% python3 -q
>>> import numpy as np
>>> np.set_printoptions(precision=2, suppress=True, linewidth=160, sign=" ")
>>> rnd = lambda a: np.round(a, 2) + 0
>>> m1 = np.load("a.npy")
>>> m1
array([[ 9,  3, -9,  4, -8, -5, -2,  1],
       [ 3,  2, -3,  1, -4, -1,  0,  2],
       [-9, -3,  9, -4,  8,  5,  2, -1],
       [ 4,  1, -4,  2, -3, -2, -1,  0],
       [-8, -4,  8, -3,  9,  4,  1, -3],
       [-5, -1,  5, -2,  4,  5,  2,  1],
       [-2,  0,  2, -1,  1,  2,  1,  1],
       [ 1,  2, -1,  0, -3,  1,  1,  3]])
>>> # looks like rank 3
>>> r = np.linalg.matrix_rank(m1)
>>> r
np.int64(3)
>>> null = np.linalg.svd(m1)[2][r:].T
>>> np.linalg.matrix_rank(m1.T @ m1), np.linalg.matrix_rank(m1 @ m1.T)
(np.int64(3), np.int64(3))
>>> null.shape
(8, 5)
>>> [int(np.linalg.matrix_rank(m1[:, :j + 1])) for j in range(8)]
[1, 2, 2, 3, 3, 3, 3, 3]
>>> np.trace(m1)
np.int64(40)
>>> m1 @ m1
array([[ 281,  103, -281,  119, -265, -161,  -59,   44],
       [ 103,   44, -103,   42, -105,  -53,  -17,   27],
       [-281, -103,  281, -119,  265,  161,   59,  -44],
       [ 119,   42, -119,   51, -110,  -69,  -26,   16],
       [-265, -105,  265, -110,  260,  145,   50,  -55],
       [-161,  -53,  161,  -69,  145,  101,   39,  -14],
       [ -59,  -17,   59,  -26,   50,   39,   16,   -1],
       [  44,   27,  -44,   16,  -55,  -14,   -1,   26]])
>>> (m1 + m1.T) / 2
array([[ 9.,  3., -9.,  4., -8., -5., -2.,  1.],
       [ 3.,  2., -3.,  1., -4., -1.,  0.,  2.],
       [-9., -3.,  9., -4.,  8.,  5.,  2., -1.],
       [ 4.,  1., -4.,  2., -3., -2., -1.,  0.],
       [-8., -4.,  8., -3.,  9.,  4.,  1., -3.],
       [-5., -1.,  5., -2.,  4.,  5.,  2.,  1.],
       [-2.,  0.,  2., -1.,  1.,  2.,  1.,  1.],
       [ 1.,  2., -1.,  0., -3.,  1.,  1.,  3.]])
>>> rnd(np.linalg.det(m1))
np.float64(0.0)
>>> w, V = np.linalg.eigh(m1)
>>> x = np.array([1, 2, 2, 1, 0, 0, 2, 1])
>>> rnd(V * np.maximum(w, 0) @ V.T)
array([[ 9.,  3., -9.,  4., -8., -5., -2.,  1.],
       [ 3.,  2., -3.,  1., -4., -1.,  0.,  2.],
       [-9., -3.,  9., -4.,  8.,  5.,  2., -1.],
       [ 4.,  1., -4.,  2., -3., -2., -1.,  0.],
       [-8., -4.,  8., -3.,  9.,  4.,  1., -3.],
       [-5., -1.,  5., -2.,  4.,  5.,  2.,  1.],
       [-2.,  0.,  2., -1.,  1.,  2.,  1.,  1.],
       [ 1.,  2., -1.,  0., -3.,  1.,  1.,  3.]])
>>> Uu, sigma, VT = np.linalg.svd(m1)
>>> np.argmax(sigma[:-1] / (sigma[1:] + 1e-6)) + 1
np.int64(3)
>>> rnd(sigma)
array([ 31.84,   6.62,   1.54,   0.  ,   0.  ,   0.  ,   0.  ,   0.  ])
>>> M2 = Uu[:, :3] @ np.diag(sigma[:3]) @ VT[:3]
>>> np.linalg.matrix_rank(m1, rtol=0.05)
np.int64(2)
>>> np.linalg.matrix_rank(M2)
np.int64(3)
>>> rnd(np.linalg.norm(m1 - M2, 2)), rnd(sigma[3])
(np.float64(0.0), np.float64(0.0))
>>> rnd(np.abs(m1 - M2).max())
np.float64(0.0)
>>> rnd(np.linalg.norm(m1 - M2) / np.linalg.norm(m1))
np.float64(0.0)
>>> m1.reshape(-1, 2)
array([[ 9,  3],
       [-9,  4],
       [-8, -5],
       [-2,  1],
       [ 3,  2],
       [-3,  1],
       [-4, -1],
       [ 0,  2],
       [-9, -3],
       [ 9, -4],
       [ 8,  5],
       [ 2, -1],
       [ 4,  1],
       [-4,  2],
       [-3, -2],
       [-1,  0],
       [-8, -4],
       [ 8, -3],
       [ 9,  4],
       [ 1, -3],
       [-5, -1],
       [ 5, -2],
       [ 4,  5],
       [ 2,  1],
       [-2,  0],
       [ 2, -1],
       [ 1,  2],
       [ 1,  1],
       [ 1,  2],
       [-1,  0],
       [-3,  1],
       [ 1,  3]])
>>> T = m1.reshape(8, 2, -1)
>>> T.shape
(8, 2, 4)
>>> np.swapaxes(T, 1, 2)[1]
array([[ 3, -4],
       [ 2, -1],
       [-3,  0],
       [ 1,  2]])
>>> A = np.loadtxt("layer5.csv", delimiter=",")
>>> A
array([[ 2.,  5.,  7., -3.,  0.,  0.],
       [ 4., -2., -9.,  3.,  0.,  0.],
       [-2., -8.,  1.,  3.,  0.,  0.],
       [ 2., -5., -3., -3.,  0.,  0.],
       [ 0.,  0.,  0.,  0.,  2.,  0.],
       [ 0.,  0.,  0.,  0.,  0.,  2.]])
>>> # 3 blocks once reordered
>>> Q, R = np.linalg.qr(A)
>>> np.allclose(R.T @ R, A.T @ A)
True
>>> rnd(np.abs(np.diag(R)))
array([  5.29,  10.76,   8.2 ,   4.24,   2.  ,   2.  ])
>>> rnd(Q @ R)
array([[ 2.,  5.,  7., -3.,  0.,  0.],
       [ 4., -2., -9.,  3.,  0.,  0.],
       [-2., -8.,  1.,  3.,  0.,  0.],
       [ 2., -5., -3., -3.,  0.,  0.],
       [ 0.,  0.,  0.,  0.,  2.,  0.],
       [ 0.,  0.,  0.,  0.,  0.,  2.]])
>>> rnd(abs(R[0, 0])), rnd(np.linalg.norm(A[:, 0]))
(np.float64(5.29), np.float64(5.29))
>>> rnd(Q.T @ Q)
array([[ 1.,  0.,  0.,  0.,  0.,  0.],
       [ 0.,  1.,  0.,  0.,  0.,  0.],
       [ 0.,  0.,  1.,  0.,  0.,  0.],
       [ 0.,  0.,  0.,  1.,  0.,  0.],
       [ 0.,  0.,  0.,  0.,  1.,  0.],
       [ 0.,  0.,  0.,  0.,  0.,  1.]])
>>> rnd(R)
array([[-5.29, -1.51,  5.67,  1.13,  0.  ,  0.  ],
       [ 0.  , 10.76,  6.37, -2.63,  0.  ,  0.  ],
       [ 0.  ,  0.  , -8.2 ,  3.13,  0.  ,  0.  ],
       [ 0.  ,  0.  ,  0.  , -4.24,  0.  ,  0.  ],
       [ 0.  ,  0.  ,  0.  ,  0.  ,  2.  ,  0.  ],
       [ 0.  ,  0.  ,  0.  ,  0.  ,  0.  ,  2.  ]])
